In [1]: import numpy as np

In [2]: np.set_printoptions(precision=2, suppress=True, linewidth=140, floatmode="fixed")

In [3]: J = np.load("test1.npy")

In [4]: J
Out[4]: 
array([[ 0.09,  0.09, -0.27],
       [ 0.09,  0.09, -0.27],
       [-0.27, -0.27,  0.82]])

In [5]: # symmetric

In [6]: [round(float(x), 2) for x in np.linalg.svd(J, compute_uv=False)[:3]]
Out[6]: [1.0, 0.0, 0.0]

In [7]: t3 = np.stack([J, 5 * J, J[::-1]])

In [8]: np.linalg.matrix_rank(t3.reshape(3, -1))
Out[8]: np.int64(2)

In [9]: np.round(np.linalg.det(t3), 2) + 0
Out[9]: array([0.00, 0.00, 0.00])

In [10]: np.einsum("bij,cij->bc", t3, t3)
Out[10]: 
array([[ 1.00,  5.00, -0.45],
       [ 5.00, 25.00, -2.27],
       [-0.45, -2.27,  1.00]])

In [11]: (t3 @ J.T).shape
Out[11]: (3, 3, 3)

In [12]: t3.sum(axis=0)
Out[12]: 
array([[ 0.27,  0.27, -0.82],
       [ 0.64,  0.64, -1.91],
       [-1.55, -1.55,  4.64]])

In [13]: t3.shape
Out[13]: (3, 3, 3)

In [14]: mat = np.load("data.npy")

In [15]: mat
Out[15]: 
array([[ 1.85, -1.35,  1.96],
       [ 1.42, -1.36,  1.88],
       [-0.04, -0.07,  0.05],
       [ 0.09, -0.03, -0.02],
       [ 0.71, -0.53,  1.01],
       [ 0.81, -0.84,  0.78],
       [-0.82,  0.67, -1.01],
       [ 1.53, -1.65,  1.87],
       [-1.52,  1.44, -1.86],
       [ 0.64, -0.72,  0.98],
       [-0.78,  0.68, -0.89],
       [-1.58,  1.37, -1.84]])

In [16]: D = np.linalg.norm(mat[:, None] - mat[None], axis=-1)

In [17]: (D + 1e9 * np.eye(12)).round(6).argmin(axis=1)
Out[17]: array([ 1,  7,  3,  2,  9,  9, 10,  1, 11,  4,  6,  8])

In [18]: np.flatnonzero(D[6] < D.mean() / 2)
Out[18]: array([ 6, 10])

In [19]: np.linalg.norm(mat, axis=1)
Out[19]: array([3.01, 2.72, 0.09, 0.10, 1.34, 1.40, 1.46, 2.93, 2.80, 1.37, 1.36, 2.79])

In [20]: np.unravel_index(D.round(6).argmax(), D.shape)
Out[20]: (np.int64(0), np.int64(8))

In [21]: D.shape
Out[21]: (12, 12)

In [22]: D[:5, :5]
Out[22]: 
array([[0.00, 0.44, 2.98, 2.96, 1.70],
       [0.44, 0.00, 2.67, 2.67, 1.40],
       [2.98, 2.67, 0.00, 0.15, 1.30],
       [2.96, 2.67, 0.15, 0.00, 1.30],
       [1.70, 1.40, 1.30, 1.30, 0.00]])

In [23]: F = np.loadtxt("layer13.csv", delimiter=",")

In [24]: F
Out[24]: 
array([[-0.08,  0.99, -0.09],
       [-0.74, -0.12, -0.66],
       [-0.66,  0.02,  0.75]])

In [25]: np.linalg.svd(F, compute_uv=False)
Out[25]: array([1.00, 1.00, 1.00])

In [26]: round(float(F[:, 2] @ F[:, 0]), 2)
Out[26]: -0.0

In [27]: np.linalg.matrix_power(J, 2)
Out[27]: 
array([[ 0.09,  0.09, -0.27],
       [ 0.09,  0.09, -0.27],
       [-0.27, -0.27,  0.82]])

In [28]: (J - J.T) / 2
Out[28]: 
array([[0.00, 0.00, 0.00],
       [0.00, 0.00, 0.00],
       [0.00, 0.00, 0.00]])

In [29]: round(np.abs(np.linalg.eigvals(J)).max(), 2)
Out[29]: np.float64(1.0)

In [30]: J @ J
Out[30]: 
array([[ 0.09,  0.09, -0.27],
       [ 0.09,  0.09, -0.27],
       [-0.27, -0.27,  0.82]])

In [31]: J.inv()
AttributeError: 'numpy.ndarray' object has no attribute 'inv'


In [32]: np.round(np.sort(np.abs(np.linalg.eigvals(J))), 2) + 0
Out[32]: array([0.00, 0.00, 1.00])

In [33]: np.linalg.determinant(J)
AttributeError: module 'numpy.linalg' has no attribute 'determinant'


In [34]: r0 = np.array([2, 1])

In [35]: np.polyval(r0, F[2])
Out[35]: array([-0.32,  1.03,  2.50])

In [36]: vec = np.array([5, -2, 6])

In [37]: rhs = F @ vec

In [38]: rhs
Out[38]: array([-2.96, -7.41,  1.15])

In [39]: np.linalg.solve(F, rhs)
Out[39]: array([ 5.00, -2.00,  6.00])

In [40]: np.round(np.linalg.solve(F, F[:, 2]), 2) + 0
Out[40]: array([0.00, 0.00, 1.00])

In [41]: np.linalg.solve(F, 4 * rhs)
Out[41]: array([20.00, -8.00, 24.00])

In [42]: np.linalg.solve(F, rhs[:-1])
ValueError: solve1: Input operand 1 has a mismatch in its core dimension 0, with gufunc signature (m,m),(m)->(m) (size 2 is different from 3)


In [43]: arr = np.array([[120.53, 179.66, 158.69],
    ...:     [119.11, 179.2, 159.76],
    ...:     [121.15, 180.2, 158.44],
    ...:     [117.39, 180.62, 159.43],
    ...:     [119.44, 179.88, 158.82],
    ...:     [121.89, 180.11, 158.96],
    ...:     [121.94, 179.73, 159.55],
    ...:     [120.24, 179.0, 159.45],
    ...:     [118.61, 178.82, 161.46],
    ...:     [122.73, 178.87, 160.72],
    ...:     [120.58, 182.61, 159.48],
    ...:     [120.27, 182.32, 157.56],
    ...:     [120.25, 181.41, 157.81]])

In [44]: D = np.linalg.norm(arr[:, None] - arr[None], axis=-1)

In [45]: D.shape
Out[45]: (13, 13)

In [46]: np.flatnonzero(D[12] < D.mean() / 2)
Out[46]: array([11, 12])

In [47]: D.mean(axis=1).argmax()
Out[47]: np.int64(8)

In [48]: np.unravel_index(D.round(6).argmax(), D.shape)
Out[48]: (np.int64(3), np.int64(9))

In [49]: np.linalg.matrix_rank(D ** 2)
Out[49]: np.int64(5)

In [50]: feats = np.array([[2, 3, 4], [5, 6, 7], [8, 9, 10]])

In [51]: rng = np.random.default_rng(25)

In [52]: B = feats + rng.integers(-2, 3, (3, 2)) @ rng.integers(-2, 3, (2, 3))

In [53]: B
Out[53]: 
array([[ 6,  3,  8],
       [ 9,  4,  7],
       [10, 10, 14]])

In [54]: B - feats
Out[54]: 
array([[ 4,  0,  4],
       [ 4, -2,  0],
       [ 2,  1,  4]])

In [55]: np.linalg.matrix_rank(B - feats, tol=1e-8)
Out[55]: np.int64(2)

In [56]: vec = np.array([0, -4, -1])

In [57]: rhs = B @ vec

In [58]: rhs
Out[58]: array([-20, -23, -54])

In [59]: np.linalg.solve(B.T, B[0])
Out[59]: array([1.00, 0.00, 0.00])

In [60]: np.linalg.solve(B, rhs)
Out[60]: array([ 0.00, -4.00, -1.00])

In [61]: np.round(np.linalg.solve(B, B[:, 2]), 2) + 0
Out[61]: array([0.00, 0.00, 1.00])

In [62]: E = np.loadtxt("a.csv", delimiter=",")

In [63]: E
Out[63]: 
array([[ 0.63, -0.37, -0.37, -0.57],
       [-0.37,  0.63, -0.37, -0.57],
       [-0.37, -0.37,  0.63, -0.57],
       [-0.57, -0.57, -0.57,  0.10]])

In [64]: # equal to its transpose

In [65]: np.round(np.linalg.eigvalsh(E).min(), 2)
Out[65]: np.float64(-1.0)

In [66]: np.linalg.cholesky(E)
LinAlgError: Matrix is not positive definite


In [67]: np.all(np.linalg.eigvalsh(E) > 0)
Out[67]: np.False_

In [68]: ev, V = np.linalg.eig(E)

In [69]: ev
Out[69]: array([ 1.00, -1.00,  1.00,  1.00])

In [70]: np.round(E @ V[:, 0] - ev[0] * V[:, 0], 2) + 0
Out[70]: array([0.00, 0.00, 0.00, 0.00])

In [71]: np.round(np.prod(ev), 2)
Out[71]: np.float64(-1.0)

In [72]: B = E / np.sqrt((E ** 2).mean(axis=1, keepdims=True))

In [73]: np.linalg.matrix_rank(B) == np.linalg.matrix_rank(E)
Out[73]: np.True_

In [74]: np.linalg.matrix_rank(E - E.mean(axis=1, keepdims=True))
Out[74]: np.int64(3)

In [75]: np.linalg.norm(B, axis=1)
Out[75]: array([2.00, 2.00, 2.00, 2.00])

In [76]: E - E.mean(axis=1, keepdims=True)
Out[76]: 
array([[ 0.80, -0.20, -0.20, -0.41],
       [-0.20,  0.80, -0.20, -0.41],
       [-0.20, -0.20,  0.80, -0.41],
       [-0.17, -0.17, -0.17,  0.50]])
